In [1]: import numpy as np

In [2]: np.set_printoptions(precision=1, suppress=True, linewidth=120)

In [3]: data = np.cumsum(np.array([[0, -1, 1],
   ...:     [-1, 1, 1],
   ...:     [0, 1, 2],
   ...:     [-1, 2, 1],
   ...:     [1, 1, 0],
   ...:     [-1, -1, 1],
   ...:     [2, 1, 0],
   ...:     [-2, 0, -2],
   ...:     [-1, -2, 2],
   ...:     [1, 0, 1],
   ...:     [1, 0, 1],
   ...:     [0, 2, -1],
   ...:     [1, 0, -2],
   ...:     [2, 0, 1],
   ...:     [-1, 1, 0],
   ...:     [2, -1, 2],
   ...:     [1, 0, -2],
   ...:     [1, 0, 1],
   ...:     [0, -1, 1],
   ...:     [2, 0, 2],
   ...:     [-2, 1, -1],
   ...:     [-1, 0, 2]]), axis=0)

In [4]: print(data)
[[ 0 -1  1]
 [-1  0  2]
 [-1  1  4]
 [-2  3  5]
 [-1  4  5]
 [-2  3  6]
 [ 0  4  6]
 [-2  4  4]
 [-3  2  6]
 [-2  2  7]
 [-1  2  8]
 [-1  4  7]
 [ 0  4  5]
 [ 2  4  6]
 [ 1  5  6]
 [ 3  4  8]
 [ 4  4  6]
 [ 5  4  7]
 [ 5  3  8]
 [ 7  3 10]
 [ 5  4  9]
 [ 4  4 11]]

In [5]: B = data / np.sqrt((data ** 2).mean(axis=1, keepdims=True))

In [6]: print(data - data.mean(axis=1, keepdims=True))
[[ 0.  -1.   1. ]
 [-1.3 -0.3  1.7]
 [-2.3 -0.3  2.7]
 [-4.   1.   3. ]
 [-3.7  1.3  2.3]
 [-4.3  0.7  3.7]
 [-3.3  0.7  2.7]
 [-4.   2.   2. ]
 [-4.7  0.3  4.3]
 [-4.3 -0.3  4.7]
 [-4.  -1.   5. ]
 [-4.3  0.7  3.7]
 [-3.   1.   2. ]
 [-2.   0.   2. ]
 [-3.   1.   2. ]
 [-2.  -1.   3. ]
 [-0.7 -0.7  1.3]
 [-0.3 -1.3  1.7]
 [-0.3 -2.3  2.7]
 [ 0.3 -3.7  3.3]
 [-1.  -2.   3. ]
 [-2.3 -2.3  4.7]]

In [7]: B = np.array([[4, 4, 0], [4, 5, 5], [6, 0, 6]])

In [8]: print(np.einsum("ij,ij->i", data, data))
[  2   5  18  38  42  49  52  36  49  57  69  66  41  56  62  89  68  90  98 158 122 153]

In [9]: print(np.vstack([data, B.T]).shape)
(25, 3)

In [10]: print(np.einsum("ik,kj->ij", data, B))
[[  2  -5   1]
 [  8  -4  12]
 [ 24   1  29]
 [ 34   7  45]
 [ 42  16  50]
 [ 40   7  51]
 [ 52  20  56]
 [ 32  12  44]
 [ 32  -2  46]
 [ 42   2  52]
 [ 52   6  58]
 [ 54  16  62]
 [ 46  20  50]
 [ 60  28  56]
 [ 60  29  61]
 [ 76  32  68]
 [ 68  36  56]
 [ 78  40  62]
 [ 80  35  63]
 [100  43  75]
 [ 90  40  74]
 [ 98  36  86]]

In [11]: print(B.T @ data.T)
[[  2   8  24  34  42  40  52  32  32  42  52  54  46  60  60  76  68  78  80 100  90  98]
 [ -5  -4   1   7  16   7  20  12  -2   2   6  16  20  28  29  32  36  40  35  43  40  36]
 [  1  12  29  45  50  51  56  44  46  52  58  62  50  56  61  68  56  62  63  75  74  86]]

In [12]: print(data @ B)
[[  2  -5   1]
 [  8  -4  12]
 [ 24   1  29]
 [ 34   7  45]
 [ 42  16  50]
 [ 40   7  51]
 [ 52  20  56]
 [ 32  12  44]
 [ 32  -2  46]
 [ 42   2  52]
 [ 52   6  58]
 [ 54  16  62]
 [ 46  20  50]
 [ 60  28  56]
 [ 60  29  61]
 [ 76  32  68]
 [ 68  36  56]
 [ 78  40  62]
 [ 80  35  63]
 [100  43  75]
 [ 90  40  74]
 [ 98  36  86]]
